% ipython --no-banner

In [1]: import numpy as np

In [2]: np.set_printoptions(suppress=True, linewidth=100)

In [3]: def rnd(a):
   ...:     return np.round(a, 1) + 0
   ...: 

In [4]: X = np.loadtxt("sample6.csv", delimiter=",")

In [5]: print(rnd(X))
[[ 0.4 -4.8 -0.5  0.5 -1.3]
 [ 2.6 -0.8  0.6 -0.6 -4.1]
 [-0.2 -4.9 -0.7  0.7 -0.3]
 [-2.5  1.1 -0.6  0.6  4.1]
 [-2.6  0.6 -0.7  0.7  4.1]
 [-0.2 -4.9 -0.7  0.7 -0.3]
 [ 2.6 -0.1  0.7 -0.7 -4.1]
 [-0.9  4.5  0.3 -0.3  2. ]
 [ 2.1 -2.6  0.3 -0.3 -3.7]
 [ 1.1 -4.2 -0.2  0.2 -2.4]
 [ 1.4 -3.9 -0.1  0.1 -2.8]
 [-2.2  2.3 -0.3  0.3  3.8]
 [-1.9  3.  -0.2  0.2  3.5]
 [-2.   2.9 -0.2  0.2  3.5]
 [-2.6 -1.6 -0.9  0.9  3.8]
 [-0.3 -4.9 -0.7  0.7 -0.3]
 [-2.4 -2.3 -1.   1.   3.4]
 [ 1.7  4.   1.  -1.  -2.1]
 [ 2.3  2.8  1.  -1.  -3.2]
 [ 2.4 -1.5  0.5 -0.5 -4. ]
 [ 0.7  4.8  0.8 -0.8 -0.4]
 [-2.5 -1.6 -0.9  0.9  3.8]
 [ 0.  -4.9 -0.6  0.6 -0.7]
 [ 1.9 -3.   0.2 -0.2 -3.5]
 [ 2.2 -2.3  0.3 -0.3 -3.8]
 [-0.1  4.9  0.6 -0.6  0.9]]

In [6]: Xc = X - X.mean(axis=0)

In [7]: left, s, Vh = np.linalg.svd(Xc, full_matrices=False)

In [8]: print((np.sign(left[:, 0]) == np.sign(left[0, 0])).astype(int))
[1 1 1 0 0 1 1 0 1 1 1 0 0 0 0 1 0 0 1 1 0 0 1 1 1 0]

In [9]: print(rnd((s ** 2).sum() ** 2 / (s ** 4).sum()))
1.9

In [10]: print(rnd(s ** 2 / (s ** 2).sum()))
[0.6 0.4 0.  0.  0. ]

In [11]: print(np.abs(Vh[0]).argmax())
4
